In [1]: import numpy as np

In [2]: np.set_printoptions(precision=3, suppress=True, linewidth=160)

In [3]: mat = np.load("out19.npy")

In [4]: print(mat)
[[-1.  5.  0.  0.  0.  0.  0.  0.  0.  0.  0.]
 [ 5.  2.  5.  0.  0.  0.  0.  0.  0.  0.  0.]
 [ 0.  5.  0.  5.  0.  0.  0.  0.  0.  0.  0.]
 [ 0.  0.  5. -1.  5.  0.  0.  0.  0.  0.  0.]
 [ 0.  0.  0.  5. -1.  5.  0.  0.  0.  0.  0.]
 [ 0.  0.  0.  0.  5.  2.  5.  0.  0.  0.  0.]
 [ 0.  0.  0.  0.  0.  5.  1.  5.  0.  0.  0.]
 [ 0.  0.  0.  0.  0.  0.  5. -2.  5.  0.  0.]
 [ 0.  0.  0.  0.  0.  0.  0.  5.  2.  5.  0.]
 [ 0.  0.  0.  0.  0.  0.  0.  0.  5. -1.  5.]
 [ 0.  0.  0.  0.  0.  0.  0.  0.  0.  5.  0.]]

In [5]: q, evecs = np.linalg.qr(mat[:, :1])[0], np.linalg.qr(mat[:, 1:])[0]

In [6]: sv = np.linalg.svd(q.T @ evecs, compute_uv=False)

In [7]: print(sv)
[0.994]

In [8]: X = np.load("m.npy")

In [9]: print(X)
[[-2 -1 -2  1 -1  1  2  2  1  0  1  1]
 [ 0 -1  2  3  0  1 -1  0  2  1 -1 -1]
 [-1 -3 -1  2 -3  2 -2  2 -2 -3  2 -1]
 [ 0 -3  2  0  0  0  0 -3 -3  1  2 -2]
 [ 2  2 -3 -1 -3  1 -1  1  3 -2  2 -2]
 [-2  1 -3 -1 -3  1  0  0 -3 -3 -3  0]
 [-2 -2  1 -3 -1  2 -2  0  1  1  3 -1]
 [-1  2  0  3 -3 -2  1  2  1  1 -3  1]
 [ 0 -2 -3 -1 -1  1 -3 -3  0 -2 -3  1]
 [ 0 -1  1 -3 -2 -1 -1 -1  0 -1  1 -1]
 [ 3 -3 -3  3  3 -3  1  1 -1  3 -1  0]
 [-1  2 -2 -3 -1 -1 -3  1 -2 -2 -2  0]]

In [10]: x0 = np.array([9, 6, -2, -4, 3, 4, -1, -4, -8, 9, 9, -3])

In [11]: y = X @ x0

In [12]: print(y)
[-35 -30 -30  47  14 -37  18 -64 -34   2  21  -9]

In [13]: print(np.linalg.solve(X, y))
[ 9.  6. -2. -4.  3.  4. -1. -4. -8.  9.  9. -3.]

In [14]: print(np.round(np.linalg.solve(X, X[:, 4]), 3) + 0)
[0. 0. 0. 0. 1. 0. 0. 0. 0. 0. 0. 0.]

In [15]: print(np.linalg.solve(X, -2 * y))
[-18. -12.   4.   8.  -6.  -8.   2.   8.  16. -18. -18.   6.]

In [16]: M2 = np.linalg.inv(X)

In [17]: print((np.abs(M2) > 1e-9).astype(int))
[[1 1 1 1 1 1 1 1 1 1 1 1]
 [1 1 1 1 1 1 1 1 1 1 1 1]
 [1 1 1 1 1 1 1 1 1 1 1 1]
 [1 1 1 1 1 1 1 1 1 1 1 1]
 [1 1 1 1 1 1 1 1 1 1 1 1]
 [1 1 1 1 1 1 1 1 1 1 1 1]
 [1 1 1 1 1 1 1 1 1 1 1 1]
 [1 1 1 1 1 1 1 1 1 1 1 1]
 [1 1 1 1 1 1 1 1 1 1 1 1]
 [1 1 1 1 1 1 1 1 1 1 1 1]
 [1 1 1 1 1 1 1 1 1 1 1 1]
 [1 1 1 1 1 1 1 1 1 1 1 1]]

In [18]: print(np.round(np.linalg.cond(X), 3))
21.089

In [19]: print(np.round(np.linalg.inv(M2), 3) + 0)
[[-2. -1. -2.  1. -1.  1.  2.  2.  1.  0.  1.  1.]
 [ 0. -1.  2.  3.  0.  1. -1.  0.  2.  1. -1. -1.]
 [-1. -3. -1.  2. -3.  2. -2.  2. -2. -3.  2. -1.]
 [ 0. -3.  2.  0.  0.  0.  0. -3. -3.  1.  2. -2.]
 [ 2.  2. -3. -1. -3.  1. -1.  1.  3. -2.  2. -2.]
 [-2.  1. -3. -1. -3.  1.  0.  0. -3. -3. -3.  0.]
 [-2. -2.  1. -3. -1.  2. -2.  0.  1.  1.  3. -1.]
 [-1.  2.  0.  3. -3. -2.  1.  2.  1.  1. -3.  1.]
 [ 0. -2. -3. -1. -1.  1. -3. -3.  0. -2. -3.  1.]
 [ 0. -1.  1. -3. -2. -1. -1. -1.  0. -1.  1. -1.]
 [ 3. -3. -3.  3.  3. -3.  1.  1. -1.  3. -1.  0.]
 [-1.  2. -2. -3. -1. -1. -3.  1. -2. -2. -2.  0.]]

In [20]: print(np.round(X @ M2, 3) + 0)
[[1. 0. 0. 0. 0. 0. 0. 0. 0. 0. 0. 0.]
 [0. 1. 0. 0. 0. 0. 0. 0. 0. 0. 0. 0.]
 [0. 0. 1. 0. 0. 0. 0. 0. 0. 0. 0. 0.]
 [0. 0. 0. 1. 0. 0. 0. 0. 0. 0. 0. 0.]
 [0. 0. 0. 0. 1. 0. 0. 0. 0. 0. 0. 0.]
 [0. 0. 0. 0. 0. 1. 0. 0. 0. 0. 0. 0.]
 [0. 0. 0. 0. 0. 0. 1. 0. 0. 0. 0. 0.]
 [0. 0. 0. 0. 0. 0. 0. 1. 0. 0. 0. 0.]
 [0. 0. 0. 0. 0. 0. 0. 0. 1. 0. 0. 0.]
 [0. 0. 0. 0. 0. 0. 0. 0. 0. 1. 0. 0.]
 [0. 0. 0. 0. 0. 0. 0. 0. 0. 0. 1. 0.]
 [0. 0. 0. 0. 0. 0. 0. 0. 0. 0. 0. 1.]]

In [21]: print(np.round(np.linalg.slogdet(X)[0], 3))
1.0

In [22]: print(np.allclose(M2, X.T))
False
